>>> import numpy as np
>>> np.set_printoptions(precision=3, suppress=True, linewidth=140)
>>> def tidy(a):
...     return np.round(a, 3) + 0
... 
>>> m1 = np.load("a.npy")
>>> m1
array([[ 5,  3,  0,  3,  0],
       [ 8,  2,  0,  3,  0],
       [ 0,  4,  0,  1,  1],
       [ 0,  4,  3,  0,  3],
       [ 0,  6,  0,  0,  8],
       [ 2,  4,  0,  3,  0],
       [ 0,  3,  3,  0,  0],
       [ 5,  2,  0,  1,  0],
       [ 8,  4,  0,  7,  0],
       [ 5,  5,  0,  7,  1],
       [11,  2,  0,  5,  0],
       [ 2,  2,  0,  0,  0],
       [ 2,  6,  0,  7,  4],
       [ 0,  5,  0,  1,  4],
       [11,  3,  0,  7,  0],
       [ 2,  2,  0,  0,  0],
       [ 2,  3,  0,  1,  0],
       [ 5,  2,  0,  1,  0],
       [ 0,  6,  0,  0,  8],
       [ 2,  4,  0,  3,  0],
       [11,  2,  0,  5,  0],
       [ 0,  5,  3,  0,  6],
       [ 0,  6,  0,  1,  7],
       [ 5,  5,  0,  7,  1],
       [ 2,  4,  0,  3,  0],
       [ 5,  5,  0,  7,  1],
       [ 5,  3,  0,  3,  0],
       [14,  2,  0,  7,  0],
       [ 0,  4,  0,  1,  1],
       [ 2,  5,  0,  5,  2],
       [ 8,  2,  0,  3,  0],
       [ 8,  2,  0,  3,  0]])
>>> # rows 11 and 15 are equal
>>> lab = m1[:, 4] > np.median(m1[:, 4])
>>> f = m1[lab].mean(axis=0) - m1[~lab].mean(axis=0)
>>> tidy(f)
array([-4.381,  2.393,  0.304, -0.206,  3.615])
>>> lab.astype(int)
array([0, 0, 1, 1, 1, 0, 0, 0, 0, 1, 0, 0, 1, 1, 0, 0, 0, 0, 1, 0, 0, 1, 1, 1, 0, 1, 0, 0, 1, 1, 0, 0])
>>> W0 = np.load("x.npy")
>>> W0
array([[ 2,  2, -1, -2,  0, -1, -1,  1,  2,  0, -2],
       [ 2,  2,  1,  2,  1,  0,  1,  0, -1,  0, -1],
       [ 2,  1, -1, -2, -1, -2,  1,  2, -2,  2,  2],
       [-2,  1, -2,  2,  2, -1, -2, -2, -2,  0,  2],
       [-1,  0,  0,  0,  0, -2,  0,  2, -2,  0, -1],
       [ 2,  1,  1,  0, -1, -1, -1, -2,  0, -2, -1],
       [ 0, -2,  1,  2, -2, -2,  0,  1,  1, -2,  2],
       [ 0,  1,  0,  1,  1,  2, -2, -1,  1, -1, -2],
       [ 2,  1,  1, -2, -1,  2,  0, -1, -1, -1,  2],
       [ 1,  0,  1, -1,  2,  2,  1,  2,  0,  0,  1],
       [ 0, -1,  2, -1, -2, -2, -2,  2, -2,  2,  1]])
>>> B = np.linalg.inv(W0)
>>> tidy(np.linalg.cond(W0))
np.float64(18.224)
>>> tidy(np.linalg.det(W0) * B)
array([[ 168683.,   89959., -285663.,   60629.,  100970., -230278.,   -2957., -224777.,  193861., -120247.,   36970.],
       [-277001., -223391.,  287480.,  -85752.,  -76009.,  293131.,  -22657.,  233855., -285347.,  162743.,  -42752.],
       [-127488., -133544.,  272809.,  -33755.,    4524.,   67971.,   19614.,  247349., -109263.,   -3956., -116181.],
       [  55676.,  -69502.,  -63755.,    7393.,   32130.,   41399.,  -61138., -111364.,   40074.,   39132.,    8371.],
       [  17303.,   40597.,    1118.,  -56013.,   36540., -136978.,   50109.,   48207.,  128401., -176368.,     317.],
       [  74097.,   16739.,  -69970.,   49671.,    -553.,   64833.,   -4265., -162305.,  -46091.,   19573.,   26340.],
       [ -18086.,  -68366.,   70768.,   27896.,  -28781.,   56538.,   16522.,  153893.,  -47817.,   40937.,   55330.],
       [ -38518.,  -16727.,  -26115.,   18304.,  -81070.,  102244.,  -67631.,  -81137.,  -35817.,  -14596.,    2251.],
       [-160358.,  -59061.,  152554.,  -26031.,   80882.,  109065.,  -36516.,  142236.,  -41810.,   28040.,  -29792.],
       [   4898.,  -46882.,  -14494.,    7445.,  119903.,   47023.,   57341.,   25744.,   59973.,   33757.,  -72959.],
       [ -73197.,  -38769.,   68265.,  -71301.,   45583.,   86970.,  -50743.,  102641.,  -89693.,   -4171.,  -25564.]])
>>> tidy(W0 @ B)
array([[1., 0., 0., 0., 0., 0., 0., 0., 0., 0., 0.],
       [0., 1., 0., 0., 0., 0., 0., 0., 0., 0., 0.],
       [0., 0., 1., 0., 0., 0., 0., 0., 0., 0., 0.],
       [0., 0., 0., 1., 0., 0., 0., 0., 0., 0., 0.],
       [0., 0., 0., 0., 1., 0., 0., 0., 0., 0., 0.],
       [0., 0., 0., 0., 0., 1., 0., 0., 0., 0., 0.],
       [0., 0., 0., 0., 0., 0., 1., 0., 0., 0., 0.],
       [0., 0., 0., 0., 0., 0., 0., 1., 0., 0., 0.],
       [0., 0., 0., 0., 0., 0., 0., 0., 1., 0., 0.],
       [0., 0., 0., 0., 0., 0., 0., 0., 0., 1., 0.],
       [0., 0., 0., 0., 0., 0., 0., 0., 0., 0., 1.]])
>>> tidy(np.linalg.slogdet(W0)[0])
np.float64(-1.0)
>>> tidy(np.linalg.inv(B))
array([[ 2.,  2., -1., -2.,  0., -1., -1.,  1.,  2.,  0., -2.],
       [ 2.,  2.,  1.,  2.,  1.,  0.,  1.,  0., -1.,  0., -1.],
       [ 2.,  1., -1., -2., -1., -2.,  1.,  2., -2.,  2.,  2.],
       [-2.,  1., -2.,  2.,  2., -1., -2., -2., -2.,  0.,  2.],
       [-1.,  0.,  0.,  0.,  0., -2.,  0.,  2., -2.,  0., -1.],
       [ 2.,  1.,  1.,  0., -1., -1., -1., -2.,  0., -2., -1.],
       [ 0., -2.,  1.,  2., -2., -2.,  0.,  1.,  1., -2.,  2.],
       [ 0.,  1.,  0.,  1.,  1.,  2., -2., -1.,  1., -1., -2.],
       [ 2.,  1.,  1., -2., -1.,  2.,  0., -1., -1., -1.,  2.],
       [ 1.,  0.,  1., -1.,  2.,  2.,  1.,  2.,  0.,  0.,  1.],
       [ 0., -1.,  2., -1., -2., -2., -2.,  2., -2.,  2.,  1.]])
